>>> import numpy as np
>>> from numpy import linalg as LA
>>> np.set_printoptions(precision=2, suppress=True, linewidth=120)
>>> A = np.load("test15.npy")
>>> A
array([[1, 0, 0, 0],
       [3, 1, 0, 0],
       [3, 3, 1, 0],
       [7, 3, 8, 1]])
>>> # triangular
>>> O = A.astype(float).copy()
>>> for j in range(4):
...     O[:, j] -= O[:, :j] @ (O[:, :j].T @ O[:, j])
...     O[:, j] /= LA.norm(O[:, j])
... 
>>> np.round(O.T @ O, 2) + 0
array([[1., 0., 0., 0.],
       [0., 1., 0., 0.],
       [0., 0., 1., 0.],
       [0., 0., 0., 1.]])
>>> np.round(O.T @ A, 2) + 0
array([[ 8.25,  4.  ,  7.15,  0.85],
       [ 0.  ,  1.73, -0.94, -0.23],
       [ 0.  ,  0.  ,  3.59,  0.48],
       [ 0.  ,  0.  ,  0.  ,  0.02]])
>>> M = np.load("out10.npy")
>>> M
array([[-3, -2, -1],
       [ 0,  1,  2],
       [ 3,  4,  5]])
>>> # looks like rank 2
>>> T = np.stack([M, 2 * M, M[::-1]])
>>> LA.norm(T, axis=(1, 2))
array([ 8.31, 16.61,  8.31])
>>> T.shape
(3, 3, 3)
>>> T.sum(axis=0)
array([[-6, -2,  2],
       [ 0,  4,  8],
       [ 6, 10, 14]])
>>> (T @ M.T).shape
(3, 3, 3)
>>> LA.det(T)
array([0., 0., 0.])
>>> LA.matrix_rank(T.reshape(3, -1))
np.int64(2)
>>> A2 = np.array([[2, 1, 2, 1, 2, 0],
...     [2, 1, 3, 3, 0, 1],
...     [1, 3, 1, 1, 3, 3],
...     [1, 2, 1, 0, 2, 3],
...     [0, 1, 3, 3, 1, 3],
...     [2, 3, 1, 0, 2, 1]])
>>> feats = np.tril(A2)
>>> feats
array([[2, 0, 0, 0, 0, 0],
       [2, 1, 0, 0, 0, 0],
       [1, 3, 1, 0, 0, 0],
       [1, 2, 1, 0, 0, 0],
       [0, 1, 3, 3, 1, 0],
       [2, 3, 1, 0, 2, 1]])
>>> # triangular: eigenvalues sit on the diagonal
>>> Uu, s, vt = LA.svd(feats)
>>> s.round(2) + 0
array([6.5 , 3.94, 2.1 , 1.66, 0.3 , 0.  ])
>>> A2 = Uu[:, :5] @ np.diag(s[:5]) @ vt[:5]
>>> LA.matrix_rank(A2)
np.int64(5)
>>> LA.matrix_rank(feats, rtol=0.05)
np.int64(4)
>>> round(float(np.abs(feats - A2).max()), 2)
0.0
>>> np.sort(LA.eigvals(feats))
array([0., 1., 1., 1., 1., 2.])
>>> LA.matrix_rank(feats - feats[0, 0] * np.eye(6))
np.int64(5)
>>> r = LA.matrix_rank(feats)
>>> r
np.int64(5)
>>> ns = LA.svd(feats)[2][r:].T
>>> [int(LA.matrix_rank(feats[:i])) for i in range(1, len(feats) + 1)]
[1, 2, 3, 3, 4, 5]
>>> ns.shape
(6, 1)
>>> np.round(ns @ ns.T, 2) + 0
array([[ 0.  ,  0.  ,  0.  ,  0.  ,  0.  ,  0.  ],
       [ 0.  ,  0.  ,  0.  ,  0.  ,  0.  ,  0.  ],
       [ 0.  ,  0.  ,  0.  ,  0.  ,  0.  ,  0.  ],
       [ 0.  ,  0.  ,  0.  ,  0.02, -0.07,  0.13],
       [ 0.  ,  0.  ,  0.  , -0.07,  0.2 , -0.39],
       [ 0.  ,  0.  ,  0.  ,  0.13, -0.39,  0.78]])
>>> np.round(ns[:, 0] / ns[np.abs(ns[:, 0]).round(6).argmax(), 0], 2) + 0
array([ 0.  ,  0.  ,  0.  ,  0.17, -0.5 ,  1.  ])
>>> np.round(feats @ ns, 2) + 0
array([[0.],
       [0.],
       [0.],
       [0.],
       [0.],
       [0.]])
>>> f, v = feats[3], feats[1]
>>> f @ v
np.int64(4)
>>> f @ f
np.int64(6)
>>> pr = (f @ v) / (f @ f) * f
>>> round(LA.norm(f + v) ** 2 + LA.norm(f - v) ** 2, 2)
np.float64(22.0)
>>> np.outer(f, v)
array([[2, 1, 0, 0, 0, 0],
       [4, 2, 0, 0, 0, 0],
       [2, 1, 0, 0, 0, 0],
       [0, 0, 0, 0, 0, 0],
       [0, 0, 0, 0, 0, 0],
       [0, 0, 0, 0, 0, 0]])
>>> v - pr
array([ 1.33, -0.33, -0.67,  0.  ,  0.  ,  0.  ])
>>> round(float(LA.det(feats)), 2)
0.0
>>> np.round(np.abs(LA.eigvals(feats)).max(), 2)
np.float64(2.0)
>>> np.allclose(feats, feats.T)
False
>>> np.trace(feats)
np.int64(6)
>>> LA.matrix_power(feats, 4)
array([[ 16,   0,   0,   0,   0,   0],
       [ 30,   1,   0,   0,   0,   0],
       [ 81,  12,   1,   0,   0,   0],
       [ 67,  11,   1,   0,   0,   0],
       [244, 103,  21,   3,   1,   0],
       [277, 168,  58,  18,   8,   1]])
>>> (feats - feats.T) / 2
array([[ 0. , -1. , -0.5, -0.5,  0. , -1. ],
       [ 1. ,  0. , -1.5, -1. , -0.5, -1.5],
       [ 0.5,  1.5,  0. , -0.5, -1.5, -0.5],
       [ 0.5,  1. ,  0.5,  0. , -1.5,  0. ],
       [ 0. ,  0.5,  1.5,  1.5,  0. , -1. ],
       [ 1. ,  1.5,  0.5,  0. ,  1. ,  0. ]])
>>> (feats + feats.T) / 2
array([[2. , 1. , 0.5, 0.5, 0. , 1. ],
       [1. , 1. , 1.5, 1. , 0.5, 1.5],
       [0.5, 1.5, 1. , 0.5, 1.5, 0.5],
       [0.5, 1. , 0.5, 0. , 1.5, 0. ],
       [0. , 0.5, 1.5, 1.5, 1. , 1. ],
       [1. , 1.5, 0.5, 0. , 1. , 1. ]])
>>> cent = np.array([[4, 8, 6, 0, 8],
...     [6, 5, 8, 6, 2],
...     [0, 7, 0, 1, 6],
...     [1, 7, 4, 7, 5],
...     [8, 1, 4, 6, 6]])
>>> rng = np.random.default_rng(63920)
>>> W0 = (rng.random((26, 5)) < 0.25) @ cent
>>> W0
array([[ 0,  0,  0,  0,  0],
       [ 4,  8,  6,  0,  8],
       [ 9,  8,  8, 13, 11],
       [ 4,  8,  6,  0,  8],
       [ 7, 12, 12, 13,  7],
       [14,  6, 12, 12,  8],
       [ 0,  0,  0,  0,  0],
       [ 0,  0,  0,  0,  0],
       [ 6,  5,  8,  6,  2],
       [14,  6, 12, 12,  8],
       [ 8,  1,  4,  6,  6],
       [ 0,  0,  0,  0,  0],
       [ 7, 12, 12, 13,  7],
       [ 0,  7,  0,  1,  6],
       [ 0,  0,  0,  0,  0],
       [ 0,  0,  0,  0,  0],
       [ 0,  0,  0,  0,  0],
       [ 8,  1,  4,  6,  6],
       [ 8,  8,  4,  7, 12],
       [ 0,  7,  0,  1,  6],
       [ 5, 22, 10,  8, 19],
       [ 6, 12,  8,  7,  8],
       [11, 20, 18, 13, 15],
       [ 8,  1,  4,  6,  6],
       [ 0,  0,  0,  0,  0],
       [ 1, 14,  4,  8, 11]])
>>> # rows 1 and 3 are equal
>>> Ac = (W0 - W0.mean(axis=0)) / W0.std(axis=0)
>>> np.argwhere(np.abs(Ac) > 2)
array([[ 5,  0],
       [ 9,  0],
       [20,  1],
       [20,  4],
       [22,  1],
       [22,  2]])
>>> Ac.std(axis=0)
array([1., 1., 1., 1., 1.])
>>> beta = LA.lstsq(np.delete(Ac, 2, axis=1), Ac[:, 2])[0]
>>> round(1 - np.var(Ac[:, 2] - np.delete(Ac, 2, axis=1) @ beta), 2)
np.float64(0.97)
>>> np.abs(beta).argmax()
np.int64(1)
>>> beta
array([ 0.91,  1.11, -0.07, -0.77])
>>> x0 = np.array([8, 1, 5, 1, 7])
>>> target = W0 @ x0
>>> target
array([  0, 126, 210, 126, 190, 246,   0,   0, 113, 246, 133,   0, 190,  50,   0,   0,   0, 133, 183,  50, 253, 163,
       316, 133,   0, 127])
>>> np.round(LA.pinv(W0) @ W0, 2) + 0
array([[1., 0., 0., 0., 0.],
       [0., 1., 0., 0., 0.],
       [0., 0., 1., 0., 0.],
       [0., 0., 0., 1., 0.],
       [0., 0., 0., 0., 1.]])
>>> LA.lstsq(W0, target)[0]
array([8., 1., 5., 1., 7.])
>>> LA.solve(W0.T @ W0, W0.T @ target)
array([8., 1., 5., 1., 7.])
>>> target = target + 0.1 * rng.normal(size=26)
>>> target
array([ -0.04, 125.82, 209.99, 126.06, 189.97, 245.88,  -0.07,  -0.14, 113.  , 245.99, 133.14,  -0.14, 189.92,  49.82,
        -0.13,  -0.02,  -0.03, 132.93, 183.14,  49.96, 253.07, 163.02, 316.11, 132.85,  -0.04, 127.04])
>>> beta, *_ = LA.lstsq(W0, target)
>>> beta
array([7.98, 0.99, 5.01, 1.  , 7.01])
>>> A2 = np.array([[-3, 0], [-3, 0]])
>>> K = np.kron(np.eye(2, dtype=int), A2)
>>> K
array([[-3,  0,  0,  0],
       [-3,  0,  0,  0],
       [ 0,  0, -3,  0],
       [ 0,  0, -3,  0]])
>>> x0 = np.array([2, 2, -1, 2])
>>> h = np.maximum(K @ x0, 0)
>>> np.flatnonzero(h > 1e-9)
array([2, 3])
>>> h
array([0, 0, 3, 3])
>>> LA.pinv(K)
array([[-0.17, -0.17,  0.  ,  0.  ],
       [ 0.  ,  0.  ,  0.  ,  0.  ],
       [ 0.  ,  0.  , -0.17, -0.17],
       [ 0.  ,  0.  ,  0.  ,  0.  ]])
>>> LA.norm(K, axis=0)
array([4.24, 0.  , 4.24, 0.  ])
>>> K.T @ K
array([[18,  0,  0,  0],
       [ 0,  0,  0,  0],
       [ 0,  0, 18,  0],
       [ 0,  0,  0,  0]])
>>> th = rng.uniform(0, 2 * np.pi, 21)
>>> O, _ = LA.qr(np.array([[-1.1, 0.7], [-0.8, -0.3], [-0.2, -0.1]]))
>>> mat = 5 * np.c_[np.cos(th), np.sin(th)] @ O.T
>>> mat
array([[-4.78, -1.45, -0.3 ],
       [ 3.42, -3.49, -1.06],
       [ 1.36,  4.64,  1.27],
       [ 4.58,  1.95,  0.45],
       [ 1.55,  4.59,  1.25],
       [ 4.76, -1.45, -0.51],
       [ 4.74,  1.57,  0.33],
       [-4.99, -0.24,  0.04],
       [ 2.69, -4.04, -1.2 ],
       [-4.26, -2.55, -0.62],
       [ 0.53, -4.78, -1.36],
       [ 3.71, -3.21, -0.98],
       [-3.78, -3.17, -0.81],
       [-4.29, -2.49, -0.6 ],
       [ 4.95, -0.66, -0.3 ],
       [-2.54, -4.16, -1.11],
       [ 4.69, -1.64, -0.57],
       [-2.52,  4.14,  1.22],
       [ 4.91, -0.87, -0.35],
       [-4.43,  2.2 ,  0.72],
       [-4.67,  1.68,  0.58]])
>>> cent = mat[[16, 7]].astype(float)
>>> for _ in range(3):
...     labels = LA.norm(mat[:, None] - cent, axis=-1).argmin(axis=1)
...     cent = np.array([mat[labels == j].mean(axis=0) for j in range(2)])
... 
>>> labels
array([1, 0, 0, 0, 0, 0, 0, 1, 0, 1, 0, 0, 1, 1, 0, 1, 0, 1, 0, 1, 1])
>>> np.bincount(labels)
array([12,  9])
>>> np.abs(cent[1] - cent[0]).argmax()
np.int64(0)
>>> cent[1] - cent[0]
array([-7.52, -0.05,  0.15])
>>> LA.cond(mat) > 100
np.True_
>>> np.argsort(-LA.norm(mat, axis=0).round(6), kind="stable")[:3]
array([0, 1, 2])
>>> A2 = mat + rng.integers(-2, 3, (21, 2)) @ rng.integers(-2, 3, (2, 3))
>>> A2
array([[-10.78,  -4.45,   3.7 ],
       [ -0.58,  -5.49,   1.94],
       [ -6.64,   0.64,   7.27],
       [  4.58,   1.95,  -1.55],
       [  1.55,   4.59,   2.25],
       [ -1.24,  -4.45,   4.49],
       [  6.74,   2.57,  -2.67],
       [  1.01,   2.76,  -3.96],
       [ 10.69,  -0.04,  -7.2 ],
       [-10.26,  -5.55,   4.38],
       [  4.53,  -2.78,  -3.36],
       [  9.71,  -0.21,  -5.98],
       [ -1.78,  -2.17,  -0.81],
       [ -6.29,  -3.49,   2.4 ],
       [  4.95,  -0.66,   1.7 ],
       [ -2.54,  -4.16,   0.89],
       [  4.69,  -1.64,   0.43],
       [ -6.52,   2.14,   4.22],
       [  8.91,   1.13,  -4.35],
       [ -0.43,   4.2 ,  -2.28],
       [ -2.67,   2.68,  -0.42]])
>>> A2 - mat
array([[-6., -3.,  4.],
       [-4., -2.,  3.],
       [-8., -4.,  6.],
       [ 0.,  0., -2.],
       [ 0.,  0.,  1.],
       [-6., -3.,  5.],
       [ 2.,  1., -3.],
       [ 6.,  3., -4.],
       [ 8.,  4., -6.],
       [-6., -3.,  5.],
       [ 4.,  2., -2.],
       [ 6.,  3., -5.],
       [ 2.,  1.,  0.],
       [-2., -1.,  3.],
       [ 0.,  0.,  2.],
       [ 0.,  0.,  2.],
       [ 0.,  0.,  1.],
       [-4., -2.,  3.],
       [ 4.,  2., -4.],
       [ 4.,  2., -3.],
       [ 2.,  1., -1.]])
>>> LA.matrix_rank(A2 - mat, tol=1e-8)
np.int64(2)
>>> Ac = (A2 - A2.mean(axis=0)) / A2.std(axis=0)
>>> np.argwhere(np.abs(Ac) > 2)
array([], shape=(0, 2), dtype=int64)
>>> Ac.std(axis=0)
array([1., 1., 1.])
>>> beta = LA.lstsq(np.delete(Ac, 0, axis=1), Ac[:, 0])[0]
>>> beta
array([ 0.1 , -0.77])
>>> round(float(1 - np.var(Ac[:, 0] - np.delete(Ac, 0, axis=1) @ beta)), 2)
0.66
>>> gram = np.cov(mat, rowvar=False)
>>> np.corrcoef(mat.T)
array([[ 1.  , -0.01, -0.12],
       [-0.01,  1.  ,  0.99],
       [-0.12,  0.99,  1.  ]])
>>> np.round(LA.eigvalsh(gram)[::-1], 2) + 0
array([16.27,  9.44,  0.  ])
>>> np.argwhere(np.triu(np.abs(np.corrcoef(mat.T)) > 0.8, 1))
array([[1, 2]])
>>> np.median(mat, axis=0)
array([ 1.36, -1.45, -0.35])
